% python3 -q
>>> import numpy as np
>>> np.set_printoptions(suppress=True, linewidth=160)
>>> m1 = np.load("block14.npy")
>>> m1
array([[ 0, -4,  2, -4,  7, -5,  1,  4, -3],
       [ 4,  0,  2, -2, -3, -3, -2,  0, -2],
       [-2, -2,  0, -7, -3,  6, -7,  2,  7],
       [ 4,  2,  7,  0,  1, -4,  3,  1, -1],
       [-7,  3,  3, -1,  0,  0,  4,  2,  5],
       [ 5,  3, -6,  4,  0,  0, -2, -1,  5],
       [-1,  2,  7, -3, -4,  2,  0,  1,  8],
       [-4,  0, -2, -1, -2,  1, -1,  0, -4],
       [ 3,  2, -7,  1, -5, -5, -8,  4,  0]])
>>> G = m1.T @ m1
>>> G
array([[136,  10, -35,  43,  -5, -61, -40,  -8, -28],
       [ 10,  50,  -3,  35, -38,  -6,   6,  -5,  42],
       [-35,  -3, 204, -65,  26,   3, 101,   6,  32],
       [ 43,  35, -65,  97,   8, -28,  30, -35, -38],
       [ -5, -38,  26,   8, 113, -33,  79,  -1, -61],
       [-61,  -6,   3, -28, -33, 116, -14, -30,  79],
       [-40,   6, 101,  30,  79, -14, 148, -29, -37],
       [ -8,  -5,   6, -35,  -1, -30, -29,  43,  14],
       [-28,  42,  32, -38, -61,  79, -37,  14, 193]])
>>> np.diag(G)
array([136,  50, 204,  97, 113, 116, 148,  43, 193])
>>> np.linalg.matrix_rank(G)
np.int64(8)
>>> np.trace(G), (m1 ** 2).sum()
(np.int64(1100), np.int64(1100))
>>> (m1 @ m1.T).shape
(9, 9)
>>> rng = np.random.default_rng(43238)
>>> labels = rng.permutation(9)
>>> labels
array([5, 8, 1, 4, 6, 7, 2, 0, 3])
>>> M2 = m1[labels][:, labels]
>>> np.round(np.sort(np.abs(np.linalg.eigvals(M2))), 3) + 0
array([ 0.   ,  1.506,  1.506,  8.397,  8.397, 12.206, 12.206, 18.117, 18.117])
>>> round(float(np.linalg.det(M2)), 3), np.round(np.linalg.det(m1[labels]), 3)
(-0.0, np.float64(0.0))
>>> np.trace(M2)
np.int64(0)
>>> np.diag(M2)
array([0, 0, 0, 0, 0, 0, 0, 0, 0])
>>> np.allclose(M2, m1)
False
>>> rank = np.linalg.matrix_rank(m1)
>>> rank
np.int64(8)
>>> N = np.linalg.svd(m1)[2][rank:].T
>>> np.round(m1 @ N, 3) + 0
array([[0.],
       [0.],
       [0.],
       [0.],
       [0.],
       [0.],
       [0.],
       [0.],
       [0.]])
>>> [int(np.linalg.matrix_rank(m1[:, :j + 1])) for j in range(9)]
[1, 2, 3, 4, 5, 6, 7, 8, 8]
>>> np.linalg.matrix_rank(m1.T @ m1), np.linalg.matrix_rank(m1 @ m1.T)
(np.int64(8), np.int64(8))
>>> np.round(N[:, 0] / N[np.abs(N[:, 0]).round(6).argmax(), 0], 3)
array([ 0.51 , -0.282, -0.434, -0.224, -0.553,  0.486,  1.   ,  0.97 , -0.089])
>>> [int(np.linalg.matrix_rank(np.delete(m1, i, axis=0))) for i in range(9)]
[8, 8, 8, 8, 8, 8, 8, 8, 8]
>>> np.allclose(m1 @ N, 0)
True
